>>> import numpy as np
>>> np.set_printoptions(precision=1, suppress=True, linewidth=120)
>>> tidy = lambda a: np.round(a, 1) + 0
>>> feats = np.loadtxt("dump.csv", delimiter=",")
>>> print(feats)
[[  1.   6.  -5.   2.]
 [  3.   4.  -5.   2.]
 [  6.  12. -14.   6.]
 [  6.  12. -14.   6.]]
>>> np.trace(feats)
np.float64(-3.0)
>>> (feats + feats.T) / 2
array([[  1. ,   4.5,   0.5,   4. ],
       [  4.5,   4. ,   3.5,   7. ],
       [  0.5,   3.5, -14. ,  -4. ],
       [  4. ,   7. ,  -4. ,   6. ]])
>>> tidy(np.abs(np.linalg.eigvals(feats)).max())
np.float64(2.0)
>>> tidy(np.sort(np.abs(np.linalg.eigvals(feats))))
array([0., 1., 2., 2.])
>>> tidy(np.linalg.det(feats))
np.float64(0.0)
>>> (feats - feats.T) / 2
array([[  0. ,   1.5,  -5.5,  -2. ],
       [ -1.5,   0. ,  -8.5,  -5. ],
       [  5.5,   8.5,   0. ,  10. ],
       [  2. ,   5. , -10. ,   0. ]])
>>> print(np.linalg.lstsq(feats[:-1].T, feats[-1])[2])
3
>>> np.unique(feats.round(6), axis=0).shape
(3, 4)
>>> tidy(np.trace(np.linalg.pinv(feats) @ feats))
np.float64(3.0)
>>> np.allclose(feats[:-1].T @ np.linalg.lstsq(feats[:-1].T, feats[-1])[0], feats[-1])
True
>>> Uu, sv, vt = np.linalg.svd(feats)
>>> np.argmax(sv[:-1] / (sv[1:] + 1e-6)) + 1
np.int64(3)
>>> print(tidy(sv))
[30.7  2.1  0.5  0. ]
>>> B = Uu[:, :3] @ np.diag(sv[:3]) @ vt[:3]
>>> tidy(np.linalg.norm(feats - B, 2)), tidy(sv[3])
(np.float64(0.0), np.float64(0.0))
>>> tidy(np.abs(feats - B).max())
np.float64(0.0)
>>> tidy(B)
array([[  1.,   6.,  -5.,   2.],
       [  3.,   4.,  -5.,   2.],
       [  6.,  12., -14.,   6.],
       [  6.,  12., -14.,   6.]])
>>> np.linalg.matrix_rank(feats, rtol=0.05)
np.int64(2)
>>> tidy(np.linalg.norm(feats - B) / np.linalg.norm(feats))
np.float64(0.0)
>>> t3 = np.stack([feats, 2 * feats, feats[::-1]])
>>> t3.shape
(3, 4, 4)
>>> (t3 @ feats.T).shape
(3, 4, 4)
>>> tidy(np.linalg.det(t3))
array([0., 0., 0.])
>>> np.linalg.matrix_rank(t3)
array([3, 3, 3])
>>> tidy(np.linalg.norm(t3, axis=(1, 2)))
array([30.7, 61.4, 30.7])
>>> print(t3.sum(axis=0))
[[  9.  30. -29.  12.]
 [ 15.  24. -29.  12.]
 [ 21.  40. -47.  20.]
 [ 19.  42. -47.  20.]]
>>> X = np.loadtxt("out5.csv", delimiter=",")
>>> X
array([[-0.7, -1.3,  0.5, -0.8,  0.1,  0.1,  1. ,  0.3],
       [-0.1, -1.4, -1.2,  1.3,  0.9,  1.3,  0.9,  0.7],
       [ 0. , -0.3, -2. , -0.8, -0.9,  0.2,  0.5,  1.4],
       [ 0.5, -0.9,  0.4,  0.7, -1.2, -2. ,  0.3,  0.3],
       [ 0. ,  0.2, -0.6,  0. ,  0.1, -1.5, -0.7, -0.5],
       [ 0.4,  1. ,  0.2,  1.2, -0.6,  0.2,  0.8, -0.2],
       [-0.7,  0.7, -2.3,  0.5,  1.2, -0.4,  1. ,  0.2],
       [ 3.3, -0.1, -0.2, -0.2,  0. ,  0.3, -0.4, -0.7],
       [ 1.4, -0.5,  0. ,  0.1, -0.7, -2.3, -0.9, -1. ],
       [ 0. ,  1.7, -0.6, -0.7,  0.2, -2.9,  0.7, -0.6],
       [ 0.5,  1.3, -0.5,  0.5, -0.3, -0.3, -1.7, -0.8],
       [ 2.3,  0.4, -1.2, -0.6, -0.7, -0.9,  0.5, -0.8],
       [ 0.4, -0.3,  2.8,  0. ,  0.3, -2.4, -0.2, -0.6],
       [ 0.2, -1.1,  0.4,  1.5,  1.6,  0.7,  1.4,  0. ],
       [ 0.6, -1.3,  0.6,  0.7, -0.1,  0.6, -1.7, -0.5],
       [ 0.1,  1.5,  0.5, -0.4, -1.2, -1.4, -1. , -1.3],
       [-0.5,  1.2,  1.7,  0.6,  0.9,  1.4, -1.9, -0.8],
       [-0.5,  1.3,  0.4,  0.5, -0.3,  0.8, -0.9,  0.8],
       [-0.2, -0.4, -0.7,  0.8,  1.1, -1.1, -0.7,  1.4],
       [-4. , -5. , -2. , -1.5,  0.5, -2. , -4.5, -7. ],
       [ 0.4,  0.2,  0.3,  0.7, -1. , -0.1, -0.5,  0.4],
       [ 0.7,  1. , -1.1,  1.1,  1.6,  0.2,  0.2, -1.4],
       [ 0.9,  0.7, -0.7,  0.7, -1.6,  0.6, -0.6,  1. ],
       [-1. ,  0.2,  0.2, -0.3, -0.9,  0.4, -1.1,  0.3],
       [ 0.8,  0.2, -0.2,  1. ,  1.7, -0.6, -0.3, -0.5],
       [ 1.2,  0.1, -1.5,  0.1, -1.6, -0.1,  1.6,  0.2],
       [-1. , -1.2, -0.6, -0.6,  1.9, -0.1,  0. , -1.7],
       [-1.2, -1.2, -1.4,  0.9, -0.6,  2.6, -0.2,  0.4],
       [-1.9,  1.1, -0.1, -0.5,  0.2, -0.6,  0.5, -0.3],
       [-0.7, -0.9, -0.8,  2. , -0.9, -1. , -2.5, -0.9],
       [-0.2, -0.5, -1.2,  1.5, -0.7,  1.1, -0.9,  0.2],
       [-1.6,  0.4,  0.1,  1.5,  0.4, -0.5,  0.1, -1.4],
       [-0.9,  0.3,  0.2,  0.5,  0.1, -0.3,  1. , -0.4],
       [-1. , -1.4,  2.4, -1. , -0.9,  0.3,  0. ,  1.7]])
>>> Ac = X - X.mean(axis=0)
>>> V = np.linalg.svd(Ac)[2][:1]
>>> B = Ac - Ac @ V.T @ V
>>> tidy(np.diag(V.T @ V))
array([0.2, 0.2, 0. , 0. , 0. , 0. , 0.2, 0.4])
>>> tidy((Ac @ V.T).std(axis=0))
array([2.])
>>> M = np.load("mat.npy")
>>> tidy(M)
array([[ 0.7, -0.2, -0.1,  0.4, -0.1],
       [-0.2,  0.8, -0.1,  0.3, -0.1],
       [-0.1, -0.1,  1. ,  0.1,  0. ],
       [ 0.4,  0.3,  0.1,  0.5,  0.1],
       [-0.1, -0.1,  0. ,  0.1,  1. ]])
>>> # null space of dimension 1
>>> vals, V = np.linalg.eigh(M)
>>> tidy(V.T @ M @ V)
array([[0., 0., 0., 0., 0.],
       [0., 1., 0., 0., 0.],
       [0., 0., 1., 0., 0.],
       [0., 0., 0., 1., 0.],
       [0., 0., 0., 0., 1.]])
>>> tidy(V.T @ V)
array([[1., 0., 0., 0., 0.],
       [0., 1., 0., 0., 0.],
       [0., 0., 1., 0., 0.],
       [0., 0., 0., 1., 0.],
       [0., 0., 0., 0., 1.]])
>>> tidy(np.linalg.eigvalsh(M + 2 * np.eye(5)))
array([2., 3., 3., 3., 3.])
>>> Uu, sv, vt = np.linalg.svd(M)
>>> tidy(sv)
array([1., 1., 1., 1., 0.])
>>> B = Uu[:, :4] @ np.diag(sv[:4]) @ vt[:4]
>>> tidy(np.abs(M - B).max())
np.float64(0.0)
>>> print(tidy(np.linalg.norm(M - B) / np.linalg.norm(M)))
0.0
>>> np.linalg.matrix_rank(M, rtol=0.05)
np.int64(4)
>>> vals, V = np.linalg.eigh(M)
>>> x0 = np.array([0, 3, 3, 1, 2])
>>> tidy(np.linalg.eigvalsh(M[1:, 1:]))
array([0.3, 1. , 1. , 1. ])
>>> tidy(V * np.maximum(vals, 0) @ V.T)
array([[ 0.7, -0.2, -0.1,  0.4, -0.1],
       [-0.2,  0.8, -0.1,  0.3, -0.1],
       [-0.1, -0.1,  1. ,  0.1,  0. ],
       [ 0.4,  0.3,  0.1,  0.5,  0.1],
       [-0.1, -0.1,  0. ,  0.1,  1. ]])
>>> f, v = M[2], M[0]
>>> tidy(f @ v)
np.float64(-0.1)
>>> pr = (f @ v) / (f @ f) * f
>>> tidy(pr)
array([ 0. ,  0. , -0.1,  0. ,  0. ])
>>> tidy(np.linalg.norm(f + v) ** 2 + np.linalg.norm(f - v) ** 2)
np.float64(3.4)
>>> tidy(np.outer(f, v))
array([[-0.1,  0. ,  0. ,  0. ,  0. ],
       [ 0. ,  0. ,  0. ,  0. ,  0. ],
       [ 0.7, -0.2, -0.1,  0.4, -0.1],
       [ 0.1,  0. ,  0. ,  0. ,  0. ],
       [ 0. ,  0. ,  0. ,  0. ,  0. ]])
>>> rng = np.random.default_rng(63)
>>> lab = rng.permutation(5)
>>> lab
array([2, 4, 3, 1, 0])
>>> B = M[lab][:, lab]
>>> tidy(np.linalg.det(B)), tidy(np.linalg.det(M[lab]))
(np.float64(0.0), np.float64(0.0))
>>> tidy(np.sort(np.abs(np.linalg.eigvals(B))))
array([0., 1., 1., 1., 1.])
>>> print(np.allclose(B, M))
False
>>> tidy(np.diag(B))
array([1. , 1. , 0.5, 0.8, 0.7])
>>> print(tidy(B))
[[ 1.   0.   0.1 -0.1 -0.1]
 [ 0.   1.   0.1 -0.1 -0.1]
 [ 0.1  0.1  0.5  0.3  0.4]
 [-0.1 -0.1  0.3  0.8 -0.2]
 [-0.1 -0.1  0.4 -0.2  0.7]]
>>> arr = np.load("layer14.npy")
>>> arr
array([[1, 0, 0],
       [4, 1, 0],
       [3, 5, 1]])
>>> print(arr @ arr)
[[ 1  0  0]
 [ 8  1  0]
 [26 10  1]]
>>> np.linalg.matrix_power(arr - np.diag(np.diag(arr)), 3)
array([[0, 0, 0],
       [0, 0, 0],
       [0, 0, 0]])
>>> K = np.abs(np.array([[1, 3, 2, 1], [2, 3, 1, 3], [0, 0, 0, 2], [3, 1, 1, 2]])) + np.eye(4)
>>> K = K / K.sum(axis=1, keepdims=True)
>>> tidy(K)
array([[0.2, 0.4, 0.2, 0.1],
       [0.2, 0.4, 0.1, 0.3],
       [0. , 0. , 0.3, 0.7],
       [0.4, 0.1, 0.1, 0.4]])
>>> B = K + rng.integers(-2, 3, (4, 2)) @ rng.integers(-2, 3, (2, 4))
>>> print(tidy(B))
[[ 0.2 -1.6  0.2 -5.9]
 [ 0.2  0.4  0.1  0.3]
 [ 2.   1.   4.3 -0.3]
 [ 1.4 -0.9  2.1 -4.6]]
>>> np.linalg.matrix_rank(B - K, tol=1e-8)
np.int64(2)
>>> tidy(np.linalg.svd(B - K, compute_uv=False))
array([8.4, 4.7, 0. , 0. ])
